>>> import numpy as np
>>> import numpy.linalg as la
>>> np.set_printoptions(precision=1, suppress=True, linewidth=120)
>>> def rd(a):
...     return np.round(a, 1) + 0
... 
>>> mat = np.load("mat.npy")
>>> mat
array([[-3,  0,  0],
       [ 1,  3,  0],
       [ 3,  3, -1]])
>>> (mat + mat.T) / 2
array([[-3. ,  0.5,  1.5],
       [ 0.5,  3. ,  1.5],
       [ 1.5,  1.5, -1. ]])
>>> np.allclose(mat, mat.T)
False
>>> np.allclose(mat @ mat.T, mat.T @ mat)
False
>>> la.matrix_power(mat, 2)
array([[ 9,  0,  0],
       [ 0,  9,  0],
       [-9,  6,  1]])
>>> rd(np.abs(la.eigvals(mat)).max())
np.float64(3.0)
>>> rd(np.sort(np.abs(la.eigvals(mat))))
array([1., 3., 3.])
>>> rng = np.random.default_rng(14)
>>> z = rng.permutation(3)
>>> z
array([2, 0, 1])
>>> out = mat[z][:, z]
>>> out
array([[-1,  3,  3],
       [ 0, -3,  0],
       [ 0,  1,  3]])
>>> rd(np.sort(np.abs(la.eigvals(out))))
array([1., 3., 3.])
>>> np.einsum("ii->", mat)
np.int64(-1)
>>> rd(la.eigvals(mat))
array([-1.,  3., -3.])
>>> np.einsum("ij,ji->", mat, mat)
np.int64(19)
>>> rd(la.eigvals(mat).sum().real)
np.float64(-1.0)
>>> np.poly(mat)
array([ 1.,  1., -9., -9.])
>>> rd(la.det(2 * mat)), rd(la.det(mat))
(np.float64(72.0), np.float64(9.0))
>>> basis = np.array([[-2.6, 0.7, -1.2, -0.8], [0.1, 0.8, 1.3, -0.1]])
>>> W0 = np.array([[-3, -3],
...     [0, 3],
...     [-3, -1],
...     [2, -1],
...     [1, -3],
...     [-1, 2],
...     [3, -1],
...     [1, -3],
...     [0, -1],
...     [1, 2],
...     [1, -3],
...     [-2, -3],
...     [-2, -2],
...     [1, 3]]) @ basis + 0.1 * rng.normal(size=(14, 4))
>>> rd(W0)
array([[ 7.4, -4.7, -0.6,  2.7],
       [ 0.4,  2.4,  4. , -0.2],
       [ 7.6, -2.6,  2.2,  2.5],
       [-5. ,  0.6, -3.7, -1.6],
       [-2.9, -1.9, -5.2, -0.3],
       [ 2.8,  0.9,  3.8,  0.6],
       [-7.9,  1.4, -5.1, -2.2],
       [-3. , -1.6, -5.1, -0.6],
       [-0.1, -0.9, -1.2,  0.1],
       [-2.3,  2.2,  1.6, -1. ],
       [-2.8, -1.6, -5.2, -0.5],
       [ 4.8, -3.8, -1.4,  2. ],
       [ 5.1, -3.1, -0.2,  1.8],
       [-2.2,  3. ,  2.8, -1.1]])
>>> z = W0[:, 2] > np.median(W0[:, 2])
>>> r0 = W0[z].mean(axis=0) - W0[~z].mean(axis=0)
>>> rd(r0)
array([5.1, 0.9, 5.8, 1.2])
>>> np.argsort(-np.abs(r0).round(6), kind="stable")
array([2, 0, 3, 1])
>>> z.astype(int)
array([1, 1, 1, 0, 0, 1, 0, 0, 0, 1, 0, 0, 1, 1])
>>> rd((((W0 - W0.mean(axis=0)) @ r0 > 0) == z).mean())
np.float64(0.9)
>>> ((W0 - W0.mean(axis=0)) @ r0 > 0).astype(int)
array([1, 1, 1, 0, 0, 1, 0, 0, 0, 1, 0, 1, 1, 1])
>>> K = np.load("run0.npy")
>>> rd(K)
array([[-2.4, -5.4,  8.1],
       [ 4.8,  6.2,  6.2],
       [-5.3, -8.5,  0.5],
       [-5.1, -7.1, -4.8],
       [ 1.5,  0.3,  9.9],
       [ 5.4,  7.9,  2.9],
       [-4.1, -4.8, -7.8],
       [-5.2, -8.5,  1.3],
       [-2.7, -2.3, -9.3],
       [ 3.9,  4.5,  8.1],
       [ 5.3,  7.5,  4.1],
       [ 5.4,  8.1,  2.2],
       [-3.5, -6.8,  6.4],
       [ 4.4,  5.4,  7.2],
       [-4.8, -6.3, -6.1],
       [ 3.8,  4.3,  8.2],
       [-1.9, -1. , -9.8],
       [-4.8, -8.2,  3. ],
       [ 3.8,  7.2, -5.9],
       [-2.2, -1.5, -9.6],
       [-5.4, -7.9, -2.8],
       [-0.1,  1.9, -9.8],
       [-5.1, -7. , -4.9],
       [ 1.9,  4.8, -8.6],
       [-3.4, -6.8,  6.5],
       [ 4.1,  7.6, -5. ]])
>>> D = la.norm(K[:, None] - K[None], axis=-1)
>>> la.matrix_rank(D ** 2)
np.int64(3)
>>> x0 = np.array([1, 2, 2])
>>> rd(K @ np.eye(3)[1])
array([-5.4,  6.2, -8.5, -7.1,  0.3,  7.9, -4.8, -8.5, -2.3,  4.5,  7.5,  8.1, -6.8,  5.4, -6.3,  4.3, -1. , -8.2,
        7.2, -1.5, -7.9,  1.9, -7. ,  4.8, -6.8,  7.6])
>>> F = np.array([[0.0, 0.0, 2.0, 1.0, 1.0],
...     [0.0, -1.0, 0.0, 0.0, 0.0],
...     [2.0, 0.0, 3.0, 2.0, 2.0],
...     [1.0, 0.0, 2.0, 0.0, 1.0],
...     [1.0, 0.0, 2.0, 1.0, 0.0]])
>>> theta = np.radians(72)
>>> R = np.eye(5)
>>> R[4, 4] = R[3, 3] = np.cos(theta)
>>> R[4, 3], R[3, 4] = -np.sin(theta), np.sin(theta)
>>> rd(R)
array([[ 1. ,  0. ,  0. ,  0. ,  0. ],
       [ 0. ,  1. ,  0. ,  0. ,  0. ],
       [ 0. ,  0. ,  1. ,  0. ,  0. ],
       [ 0. ,  0. ,  0. ,  0.3,  1. ],
       [ 0. ,  0. ,  0. , -1. ,  0.3]])
>>> out = F @ R.T
>>> np.allclose(la.norm(F, axis=1), la.norm(out, axis=1))
True
>>> rd(la.det(R)), rd(np.trace(R))
(np.float64(1.0), np.float64(3.6))
>>> np.allclose(F @ F.T, out @ out.T)
True
>>> rd(np.abs(out - F).max(axis=0))
array([0. , 0. , 0. , 1. , 3.3])
>>> rd(la.svd(F, compute_uv=False)), rd(la.svd(out, compute_uv=False))
(array([6., 1., 1., 1., 1.]), array([6., 1., 1., 1., 1.]))
